$ python3 -q
>>> import numpy as np
>>> np.set_printoptions(precision=2, suppress=True, linewidth=100, legacy="1.25")
>>> def rnd(a):
...     return np.round(a, 2) + 0
... 
>>> arr = np.load("layer15.npy")
>>> print(rnd(arr))
[[-0.25  0.39  0.33]
 [-0.55 -0.13  0.73]
 [-0.31 -0.85 -0.18]
 [ 0.74 -0.32  0.58]]
>>> gram = arr.T @ arr
>>> rnd(np.linalg.eigvalsh(gram)[::-1])
array([1., 1., 1.])
>>> (arr @ arr.T).shape
(4, 4)
>>> np.allclose(gram, gram.T)
True
>>> rnd(np.trace(gram)), rnd((arr ** 2).sum())
(3.0, 3.0)
>>> rnd(arr @ arr.T)
array([[ 0.32,  0.32, -0.32, -0.12],
       [ 0.32,  0.85,  0.15,  0.06],
       [-0.32,  0.15,  0.85, -0.06],
       [-0.12,  0.06, -0.06,  0.98]])
>>> print(rnd(np.linalg.pinv(arr)))
[[-0.25 -0.55 -0.31  0.74]
 [ 0.39 -0.13 -0.85 -0.32]
 [ 0.33  0.73 -0.18  0.58]]
>>> rnd(np.linalg.norm(arr, axis=0))
array([1., 1., 1.])
>>> rnd(np.linalg.svd(arr, compute_uv=False))
array([1., 1., 1.])
>>> rnd(arr.T @ arr)
array([[1., 0., 0.],
       [0., 1., 0.],
       [0., 0., 1.]])
>>> Y = np.c_[arr[:, :1] @ np.array([[0]]), np.array([3, 0, 3, -2])]
>>> Y
array([[ 0.,  3.],
       [ 0.,  0.],
       [ 0.,  3.],
       [ 0., -2.]])
>>> print(np.linalg.matrix_rank(np.c_[arr, Y]))
4
>>> rnd(np.linalg.lstsq(arr, Y[:, 0])[0])
array([0., 0., 0.])
>>> rnd(np.linalg.norm(Y - arr @ np.linalg.lstsq(arr, Y)[0], axis=0))
array([0.  , 3.34])
>>> rnd(np.linalg.norm(np.linalg.qr(arr)[0].T @ Y, axis=0) ** 2 / ((Y ** 2).sum(axis=0) + 1e-12))
array([0.  , 0.49])
